% python3 -q
>>> import numpy as np
>>> np.set_printoptions(precision=1, suppress=True, linewidth=120, sign=" ")
>>> tidy = lambda a: np.round(a, 1) + 0
>>> arr = np.load("case19.npy")
>>> arr
array([[  2,   4,   3],
       [ -4, -10,   3],
       [ -5,  -1, -18]])
>>> x = np.array([7, 1, 7])
>>> a = np.maximum(arr @ x, 0)
>>> tidy(np.tanh(arr @ x))
array([ 1., -1., -1.])
>>> arr.T @ a
array([  78,  156,  117])
>>> a
array([ 39,   0,   0])
>>> np.flatnonzero(a > 1e-9)
array([ 0])
>>> rng = np.random.default_rng(6)
>>> ang = np.sort(rng.uniform(-2, 2, 38))
>>> X = np.c_[ang, ang ** 2, ang ** 3] @ np.array([[-3, 1, 2, -1, 2, -1], [3, -1, 3, -2, -2, 2], [-3, -1, 1, 0, -2, -3]])
>>> tidy(X)
array([[ 40.2,   1.8,   0.1,  -5.8,   3.5,  32.4],
       [ 32.9,   0.8,   0.3,  -4.7,   1.7,  26.1],
       [ 32.3,   0.8,   0.3,  -4.6,   1.5,  25.5],
       [ 23.8,  -0.2,   0.4,  -3.4,  -0.3,  18.2],
       [ 21.7,  -0.3,   0.4,  -3.1,  -0.7,  16.4],
       [ 21.6,  -0.4,   0.4,  -3. ,  -0.7,  16.3],
       [ 19.5,  -0.5,   0.4,  -2.7,  -1. ,  14.6],
       [ 14.4,  -0.9,   0.2,  -1.9,  -1.7,  10.3],
       [ 12.4,  -0.9,   0.2,  -1.6,  -1.9,   8.7],
       [  7.3,  -1. ,  -0.1,  -0.7,  -2. ,   4.7],
       [  4.9,  -0.9,  -0.3,  -0.3,  -1.7,   2.9],
       [  4.4,  -0.8,  -0.3,  -0.2,  -1.7,   2.5],
       [  3.8,  -0.8,  -0.3,  -0.2,  -1.5,   2.2],
       [  2.8,  -0.7,  -0.4,   0. ,  -1.3,   1.5],
       [  2.6,  -0.6,  -0.4,   0. ,  -1.3,   1.4],
       [  1.4,  -0.4,  -0.4,   0.1,  -0.8,   0.6],
       [  1.1,  -0.3,  -0.3,   0.1,  -0.6,   0.5],
       [  0.9,  -0.3,  -0.3,   0.1,  -0.6,   0.4],
       [  0.7,  -0.2,  -0.3,   0.1,  -0.4,   0.3],
       [  0. ,   0. ,   0. ,   0. ,   0. ,   0. ],
       [ -0.4,   0.1,   0.4,  -0.2,   0.3,  -0.1],
       [ -0.4,   0.1,   0.4,  -0.2,   0.3,  -0.1],
       [ -0.4,   0.1,   0.4,  -0.2,   0.3,  -0.1],
       [ -0.8,   0.2,   1.1,  -0.6,   0.4,  -0.2],
       [ -1.1,   0.1,   1.9,  -1. ,   0.2,  -0.4],
       [ -1.2,   0.1,   2.1,  -1.1,   0.2,  -0.4],
       [ -1.7,  -0.1,   3.2,  -1.7,  -0.3,  -0.7],
       [ -1.7,  -0.2,   3.4,  -1.8,  -0.3,  -0.8],
       [ -3.2,  -1.2,   6.4,  -3.2,  -2.3,  -2.2],
       [ -4. ,  -1.6,   7.7,  -3.7,  -3.3,  -3. ],
       [ -5.5,  -2.6,  10. ,  -4.7,  -5.3,  -4.6],
       [ -6.5,  -3.3,  11.4,  -5.3,  -6.6,  -5.7],
       [ -6.6,  -3.3,  11.4,  -5.3,  -6.6,  -5.7],
       [ -7.4,  -3.8,  12.5,  -5.8,  -7.6,  -6.6],
       [ -8.6,  -4.6,  14. ,  -6.3,  -9.1,  -7.9],
       [-15. ,  -8.3,  21.1,  -9. , -16.7, -14.8],
       [-15.8,  -8.8,  21.9,  -9.3, -17.6, -15.7],
       [-16.7,  -9.3,  22.7,  -9.6, -18.5, -16.6]])
>>> rank = np.linalg.matrix_rank(X)
>>> rank
np.int64(3)
>>> N = np.linalg.svd(X)[2][rank:].T
>>> np.allclose(X @ N, 0)
True
>>> [int(np.linalg.matrix_rank(X[:, :j + 1])) for j in range(6)]
[1, 2, 3, 3, 3, 3]
>>> np.linalg.matrix_rank(X.T @ X), np.linalg.matrix_rank(X @ X.T)
(np.int64(3), np.int64(3))
>>> tidy(N @ N.T)
array([[ 0.3,  0.1,  0.1,  0. ,  0.2, -0.4],
       [ 0.1,  0.8,  0. ,  0. , -0.4, -0.1],
       [ 0.1,  0. ,  0.3,  0.4,  0.1, -0.1],
       [ 0. ,  0. ,  0.4,  0.7,  0. ,  0.1],
       [ 0.2, -0.4,  0.1,  0. ,  0.3, -0.2],
       [-0.4, -0.1, -0.1,  0.1, -0.2,  0.6]])
>>> U, sv, VT = np.linalg.svd(X)
>>> V = VT[:(sv > 1e-8).sum()]
>>> x = X[26] + -2 * X[24] + rng.integers(2) * np.eye(6)[3]
>>> tidy(x)
array([ 0.6, -0.4, -0.7,  1.4, -0.7,  0. ])
>>> np.allclose(V.T @ V @ x, x)
False
>>> tidy(np.linalg.norm(x - V.T @ V @ x))
np.float64(0.9)
>>> tidy(np.diag(V.T @ V))
array([ 0.7,  0.2,  0.7,  0.3,  0.7,  0.4])
>>> G = np.cov(X, rowvar=False)
>>> tidy(np.median(X, axis=0))
array([ 0.4, -0.5,  0.4, -1.7, -0.9,  0.1])
>>> tidy(np.polyfit(X[:, 4], X[:, 0], 1))
array([ 1.7,  8.6])
>>> mat = np.array([[-1, -2, 0, 0, 0, 0],
...     [0, -1, 0, 0, 0, 0],
...     [3, 0, 0, 0, 0, 0],
...     [0, 0, -1, -2, 0, 0],
...     [0, 0, 0, -1, 0, 0],
...     [0, 0, 3, 0, 0, 0],
...     [0, 0, 0, 0, -1, -2],
...     [0, 0, 0, 0, 0, -1],
...     [0, 0, 0, 0, 3, 0]])
>>> mat
array([[-1, -2,  0,  0,  0,  0],
       [ 0, -1,  0,  0,  0,  0],
       [ 3,  0,  0,  0,  0,  0],
       [ 0,  0, -1, -2,  0,  0],
       [ 0,  0,  0, -1,  0,  0],
       [ 0,  0,  3,  0,  0,  0],
       [ 0,  0,  0,  0, -1, -2],
       [ 0,  0,  0,  0,  0, -1],
       [ 0,  0,  0,  0,  3,  0]])
>>> W = np.array([[7, 9, 2, 8, 9],
...     [0, 9, 9, 5, 2],
...     [5, -3, 0, 3, 8],
...     [9, 6, 5, 1, 7],
...     [3, -4, 3, 9, -9],
...     [-9, -3, 6, -8, 8]])
>>> coef = np.array([-4, -1, 7, -3, -3])
>>> hid = np.maximum(mat @ W + coef, 0)
>>> (hid > 0).astype(int)
array([[ 0,  0,  0,  0,  0],
       [ 0,  0,  0,  0,  0],
       [ 1,  1,  1,  1,  1],
       [ 0,  0,  0,  0,  0],
       [ 0,  0,  1,  0,  0],
       [ 1,  0,  1,  1,  1],
       [ 1,  1,  0,  1,  0],
       [ 1,  1,  1,  1,  0],
       [ 1,  0,  1,  1,  0]])
>>> np.linalg.matrix_rank(hid)
np.int64(5)
>>> Z = np.array([[-2, -3, 3], [2, -1, -2], [0, 2, -1], [-1, 2, 2], [2, -1, 3]])
>>> hid @ Z
array([[  0,   0,   0],
       [  0,   0,   0],
       [ 45, -33, 100],
       [  0,   0,   0],
       [  0,   4,  -2],
       [ 14, -28, 101],
       [ -8, -34,  23],
       [-11,  -5,  20],
       [-34,  65,  47]])
>>> (hid @ Z).round(6).argmax(axis=1)
array([ 0,  0,  2,  0,  1,  2,  2,  2,  1])
>>> hat = np.triu(np.array([[2, 2, 2], [1, 3, 0], [0, 0, 2]]), 1) + np.eye(3)
>>> other = hat @ arr @ np.linalg.inv(hat)
>>> other
array([[-16.,  14.,   5.],
       [ -4.,  -2.,  11.],
       [ -5.,   9.,  -8.]])
>>> np.linalg.matrix_rank(other)
np.int64(3)
>>> np.trace(other), np.trace(arr)
(np.float64(-26.0), np.int64(-26))
>>> U, sv, VT = np.linalg.svd(mat, full_matrices=False)
>>> tidy(np.sqrt((sv ** 2).sum())), tidy(np.linalg.norm(mat))
(np.float64(6.7), np.float64(6.7))
>>> tidy(sv)
array([ 3.3,  3.3,  3.3,  2.1,  2.1,  2.1])
>>> (sv > 1e-8).sum()
np.int64(6)
>>> np.allclose(U * sv @ VT, mat)
True
>>> U.shape, sv.shape, VT.shape
((9, 6), (6,), (6, 6))
>>> x = np.array([0, 1, 1, 3, 0, 2])
>>> target = mat @ x
>>> tidy(np.linalg.pinv(mat) @ mat)
array([[ 1.,  0.,  0.,  0.,  0.,  0.],
       [ 0.,  1.,  0.,  0.,  0.,  0.],
       [ 0.,  0.,  1.,  0.,  0.,  0.],
       [ 0.,  0.,  0.,  1.,  0.,  0.],
       [ 0.,  0.,  0.,  0.,  1.,  0.],
       [ 0.,  0.,  0.,  0.,  0.,  1.]])
>>> tidy(np.linalg.solve(mat.T @ mat, mat.T @ target))
array([ 0.,  1.,  1.,  3.,  0.,  2.])
>>> target
array([-2, -1,  0, -7, -3,  3, -4, -2,  0])
>>> target = target + 0.1 * rng.normal(size=9)
>>> tidy(target)
array([-2.1, -0.9,  0. , -7.1, -2.8,  3. , -4. , -2. ,  0.2])
>>> coef, *_ = np.linalg.lstsq(mat, target)
>>> coef.round()
array([ 0.,  1.,  1.,  3.,  0.,  2.])
>>> tidy(coef)
array([ 0. ,  1. ,  1. ,  3. ,  0.1,  2. ])
>>> tidy(mat.T @ (target - mat @ coef))
array([ 0.,  0.,  0.,  0.,  0.,  0.])
>>> u = np.array([-1, 0, -1])
>>> E = u[np.abs(np.subtract.outer(np.arange(3), np.arange(3)))]
>>> E
array([[-1,  0, -1],
       [ 0, -1,  0],
       [-1,  0, -1]])
>>> # 2 blocks once reordered
>>> rank = np.linalg.matrix_rank(E)
>>> rank
np.int64(2)
>>> N = np.linalg.svd(E)[2][rank:].T
>>> N.shape
(3, 1)
>>> np.linalg.matrix_rank(E.T @ E), np.linalg.matrix_rank(E @ E.T)
(np.int64(2), np.int64(2))
>>> [int(np.linalg.matrix_rank(np.delete(E, i, axis=0))) for i in range(3)]
[2, 1, 2]
>>> tidy(N[:, 0] / N[np.abs(N[:, 0]).round(6).argmax(), 0])
array([ 1.,  0., -1.])
>>> tidy(N @ N.T)
array([[ 0.5,  0. , -0.5],
       [ 0. ,  0. ,  0. ],
       [-0.5,  0. ,  0.5]])
>>> U, sv, VT = np.linalg.svd(E)
>>> np.argmax(sv[:-1] / (sv[1:] + 1e-6)) + 1
np.int64(2)
>>> tidy(sv)
array([ 2.,  1.,  0.])
>>> other = U[:, :2] @ np.diag(sv[:2]) @ VT[:2]
>>> tidy(np.linalg.norm(E - other, 2)), tidy(sv[2])
(np.float64(0.0), np.float64(0.0))
>>> tidy(np.abs(E - other).max())
np.float64(0.0)
>>> np.linalg.matrix_rank(E, rtol=0.05)
np.int64(2)
>>> ev, V = np.linalg.eigh(E)
>>> tidy(np.linalg.eigvalsh(E + -2 * np.eye(3)))
array([-4., -3., -2.])
>>> tidy(V @ np.diag(ev) @ V.T)
array([[-1.,  0., -1.],
       [ 0., -1.,  0.],
       [-1.,  0., -1.]])
>>> tidy(np.linalg.svd(E, compute_uv=False))
array([ 2.,  1.,  0.])
>>> ev, V = np.linalg.eigh(E)
>>> x = np.array([9, -6, 3])
>>> tidy(V * np.abs(ev) @ V.T)
array([[ 1.,  0.,  1.],
       [ 0.,  1.,  0.],
       [ 1.,  0.,  1.]])
>>> x @ E @ x
np.int64(-180)
>>> V * np.maximum(ev, 0) @ V.T
array([[ 0.,  0.,  0.],
       [ 0.,  0.,  0.],
       [ 0.,  0.,  0.]])
>>> [round(float(np.linalg.det(E[:i, :i])), 2) + 0 for i in range(1, 4)]
[-1.0, 1.0, 0.0]
>>> tidy(np.linalg.eigvalsh(E).min())
np.float64(-2.0)
>>> feats = np.array([[0.6, -0.2, -0.4, 0.2, 0.8, 0.3, 0.5, 1.1, -0.1, -0.1, -1.3],
...     [-1.1, 0.4, 2.2, -0.2, -2.1, -0.5, -1.5, 0.3, 0.3, -0.1, -0.1],
...     [1.4, -0.9, -1.7, 0.8, 0.6, -0.2, 0.6, 0.0, -0.4, -0.1, 1.0],
...     [-0.6, -0.3, 0.2, 0.2, -0.7, 0.3, -0.2, -0.4, -0.3, 1.7, -1.9],
...     [1.4, -0.9, -2.2, 0.7, 0.8, -0.7, 0.6, -0.5, -0.1, -0.3, 1.1]])
>>> feats
array([[ 0.6, -0.2, -0.4,  0.2,  0.8,  0.3,  0.5,  1.1, -0.1, -0.1, -1.3],
       [-1.1,  0.4,  2.2, -0.2, -2.1, -0.5, -1.5,  0.3,  0.3, -0.1, -0.1],
       [ 1.4, -0.9, -1.7,  0.8,  0.6, -0.2,  0.6,  0. , -0.4, -0.1,  1. ],
       [-0.6, -0.3,  0.2,  0.2, -0.7,  0.3, -0.2, -0.4, -0.3,  1.7, -1.9],
       [ 1.4, -0.9, -2.2,  0.7,  0.8, -0.7,  0.6, -0.5, -0.1, -0.3,  1.1]])
>>> other = feats + rng.integers(-2, 3, (5, 4)) @ rng.integers(-2, 3, (4, 11))
>>> other
array([[ -1.4,  -5.2,   1.6,   1.2,   0.8,   0.3,  -1.5,  -3.9,   0.9,  -4.1,   4.7],
       [ -1.1,   2.4,  -3.8,   3.8,  -8.1,  -8.5,  -1.5,   0.3,  -1.7,   1.9,  -6.1],
       [  5.4,  -8.9,  -6.7,  -2.2,  -0.4,  -3.2,   4.6,   0. ,   5.6,  -5.1,  -2. ],
       [-10.6,   0.7,  -4.8,   6.2,  -0.7,  -3.7,  -0.2,  -4.4,  -5.3,   4.7,   2.1],
       [  7.4,  -0.9,   6.8,  -2.3,   0.8,   4.3,  -3.4,  -0.5,   1.9,  -3.3,   3.1]])
>>> np.linalg.matrix_rank(other - feats, tol=1e-8)
np.int64(4)
>>> np.abs(other - feats).sum(axis=1)
array([ 28.,  36.,  42.,  42.,  34.])
>>> tidy(other - feats)
array([[ -2.,  -5.,   2.,   1.,   0.,   0.,  -2.,  -5.,   1.,  -4.,   6.],
       [  0.,   2.,  -6.,   4.,  -6.,  -8.,   0.,   0.,  -2.,   2.,  -6.],
       [  4.,  -8.,  -5.,  -3.,  -1.,  -3.,   4.,   0.,   6.,  -5.,  -3.],
       [-10.,   1.,  -5.,   6.,   0.,  -4.,   0.,  -4.,  -5.,   3.,   4.],
       [  6.,   0.,   9.,  -3.,   0.,   5.,  -4.,   0.,   2.,  -3.,   2.]])
